$ python3 -q
>>> import numpy as np
>>> import numpy.linalg as la
>>> np.set_printoptions(precision=2, suppress=True, linewidth=160, floatmode="fixed")
>>> def rnd(a):
...     return np.round(a, 2) + 0
... 
>>> out = np.array([[-1]])
>>> Z = np.array([[-1, -3, -2, 1, 1, 1, 0, 1, -2],
...     [-2, 3, 1, 1, 2, -2, -1, 1, -2],
...     [-2, 1, 2, -2, -3, 2, 3, 0, -3],
...     [-3, 3, -2, 2, -2, 0, -3, 3, 0],
...     [3, 3, -1, -3, -3, -2, -1, 3, 3],
...     [-1, -2, 0, -2, -3, -3, 1, 0, -2],
...     [0, 3, 3, 3, -2, -2, -2, 2, 1],
...     [1, 0, 1, -1, -1, -2, -1, 0, 1],
...     [-1, 0, 1, -1, 3, -1, 3, 3, 0]])
>>> W0 = np.block([[out, np.zeros((1, 9))], [np.zeros((9, 1)), Z]])
>>> print(W0)
[[-1.00  0.00  0.00  0.00  0.00  0.00  0.00  0.00  0.00  0.00]
 [ 0.00 -1.00 -3.00 -2.00  1.00  1.00  1.00  0.00  1.00 -2.00]
 [ 0.00 -2.00  3.00  1.00  1.00  2.00 -2.00 -1.00  1.00 -2.00]
 [ 0.00 -2.00  1.00  2.00 -2.00 -3.00  2.00  3.00  0.00 -3.00]
 [ 0.00 -3.00  3.00 -2.00  2.00 -2.00  0.00 -3.00  3.00  0.00]
 [ 0.00  3.00  3.00 -1.00 -3.00 -3.00 -2.00 -1.00  3.00  3.00]
 [ 0.00 -1.00 -2.00  0.00 -2.00 -3.00 -3.00  1.00  0.00 -2.00]
 [ 0.00  0.00  3.00  3.00  3.00 -2.00 -2.00 -2.00  2.00  1.00]
 [ 0.00  1.00  0.00  1.00 -1.00 -1.00 -2.00 -1.00  0.00  1.00]
 [ 0.00 -1.00  0.00  1.00 -1.00  3.00 -1.00  3.00  3.00  0.00]]
>>> print(rnd(np.sort(la.eigvals(W0).real)))
[-8.08 -4.66 -4.66 -1.00  0.23  0.23  3.48  3.48  3.99  3.99]
>>> print(W0 @ W0)
[[  1.00   0.00   0.00   0.00   0.00   0.00   0.00   0.00   0.00   0.00]
 [  0.00  13.00  -4.00  -9.00  -2.00 -16.00  -4.00 -13.00  -4.00  16.00]
 [  0.00   2.00  26.00   1.00  -3.00  -6.00  -2.00 -12.00   2.00   5.00]
 [  0.00  -6.00   1.00  22.00   8.00 -14.00  -3.00   1.00 -19.00 -14.00]
 [  0.00  -8.00   7.00  -3.00   2.00  14.00  -9.00 -10.00  -6.00   0.00]
 [  0.00  -5.00 -18.00   7.00   6.00  41.00   0.00  12.00  -5.00 -12.00]
 [  0.00   7.00  -9.00   8.00  13.00   9.00  18.00   0.00 -22.00   4.00]
 [  0.00 -24.00  13.00   2.00   4.00   8.00   9.00   2.00   5.00 -17.00]
 [  0.00  -2.00  -7.00   1.00   0.00  14.00  12.00  10.00  -4.00  -5.00]
 [  0.00  15.00  21.00  15.00  -6.00 -17.00 -14.00  -7.00  11.00  16.00]]
>>> print(rnd(la.det(W0)))
308049.0
>>> print((la.matrix_power((W0 != 0) + (W0.T != 0) + np.eye(10), 10) > 0).astype(int))
[[1 0 0 0 0 0 0 0 0 0]
 [0 1 1 1 1 1 1 1 1 1]
 [0 1 1 1 1 1 1 1 1 1]
 [0 1 1 1 1 1 1 1 1 1]
 [0 1 1 1 1 1 1 1 1 1]
 [0 1 1 1 1 1 1 1 1 1]
 [0 1 1 1 1 1 1 1 1 1]
 [0 1 1 1 1 1 1 1 1 1]
 [0 1 1 1 1 1 1 1 1 1]
 [0 1 1 1 1 1 1 1 1 1]]
